In [1]: import numpy as np

In [2]: from numpy import linalg as LA

In [3]: np.set_printoptions(precision=2, suppress=True, linewidth=100, sign=" ")

In [4]: A = np.loadtxt("x.csv", delimiter=",")

In [5]: A
Out[5]: 
array([[ 0.94,  0.1 ,  0.1 ,  0.13, -0.02, -0.06,  0.06,  0.13, -0.06,  0.1 , -0.02, -0.02,  0.1 ,
         0.1 ,  0.13,  0.02],
       [ 0.1 ,  0.84, -0.16, -0.22,  0.03,  0.1 , -0.1 , -0.22,  0.1 , -0.16,  0.03,  0.03, -0.16,
        -0.16, -0.22, -0.03],
       [ 0.1 , -0.16,  0.84, -0.22,  0.03,  0.1 , -0.1 , -0.22,  0.1 , -0.16,  0.03,  0.03, -0.16,
        -0.16, -0.22, -0.03],
       [ 0.13, -0.22, -0.22,  0.69,  0.04,  0.13, -0.13, -0.31,  0.13, -0.22,  0.04,  0.04, -0.22,
        -0.22, -0.31, -0.04],
       [-0.02,  0.03,  0.03,  0.04,  0.99, -0.02,  0.02,  0.04, -0.02,  0.03, -0.01, -0.01,  0.03,
         0.03,  0.04,  0.01],
       [-0.06,  0.1 ,  0.1 ,  0.13, -0.02,  0.94,  0.06,  0.13, -0.06,  0.1 , -0.02, -0.02,  0.1 ,
         0.1 ,  0.13,  0.02],
       [ 0.06, -0.1 , -0.1 , -0.13,  0.02,  0.06,  0.94, -0.13,  0.06, -0.1 ,  0.02,  0.02, -0.1 ,
        -0.1 , -0.13, -0.02],
       [ 0.13, -0.22, -0.22, -0.31,  0.04,  0.13, -0.13,  0.69,  0.13, -0.22,  0.04,  0.04, -0.22,
        -0.22, -0.31, -0.04],
       [-0.06,  0.1 ,  0.1 ,  0.13, -0.02, -0.06,  0.06,  0.13,  0.94,  0.1 , -0.02, -0.02,  0.1 ,
         0.1 ,  0.13,  0.02],
       [ 0.1 , -0.16, -0.16, -0.22,  0.03,  0.1 , -0.1 , -0.22,  0.1 ,  0.84,  0.03,  0.03, -0.16,
        -0.16, -0.22, -0.03],
       [-0.02,  0.03,  0.03,  0.04, -0.01, -0.02,  0.02,  0.04, -0.02,  0.03,  0.99, -0.01,  0.03,
         0.03,  0.04,  0.01],
       [-0.02,  0.03,  0.03,  0.04, -0.01, -0.02,  0.02,  0.04, -0.02,  0.03, -0.01,  0.99,  0.03,
         0.03,  0.04,  0.01],
       [ 0.1 , -0.16, -0.16, -0.22,  0.03,  0.1 , -0.1 , -0.22,  0.1 , -0.16,  0.03,  0.03,  0.84,
        -0.16, -0.22, -0.03],
       [ 0.1 , -0.16, -0.16, -0.22,  0.03,  0.1 , -0.1 , -0.22,  0.1 , -0.16,  0.03,  0.03, -0.16,
         0.84, -0.22, -0.03],
       [ 0.13, -0.22, -0.22, -0.31,  0.04,  0.13, -0.13, -0.31,  0.13, -0.22,  0.04,  0.04, -0.22,
        -0.22,  0.69, -0.04],
       [ 0.02, -0.03, -0.03, -0.04,  0.01,  0.02, -0.02, -0.04,  0.02, -0.03,  0.01,  0.01, -0.03,
        -0.03, -0.04,  0.99]])

In [6]: # keeps lengths

In [7]: vec = np.array([0, 0, 1, 3, 2, 1, 1, 3, 3, 0, 1, 3, 0, 3, 0, 1])

In [8]: h1 = np.maximum(A @ vec, 0)

In [9]: h1
Out[9]: 
array([ 0.92,  0.  ,  0.  ,  0.85,  2.31,  1.92,  0.08,  0.85,  3.92,  0.  ,  1.31,  3.31,  0.  ,
        1.46,  0.  ,  0.69])

In [10]: np.tanh(A @ vec)
Out[10]: 
array([ 0.73, -0.91, -0.49,  0.69,  0.98,  0.96,  0.08,  0.69,  1.  , -0.91,  0.86,  1.  , -0.91,
        0.9 , -0.97,  0.6 ])
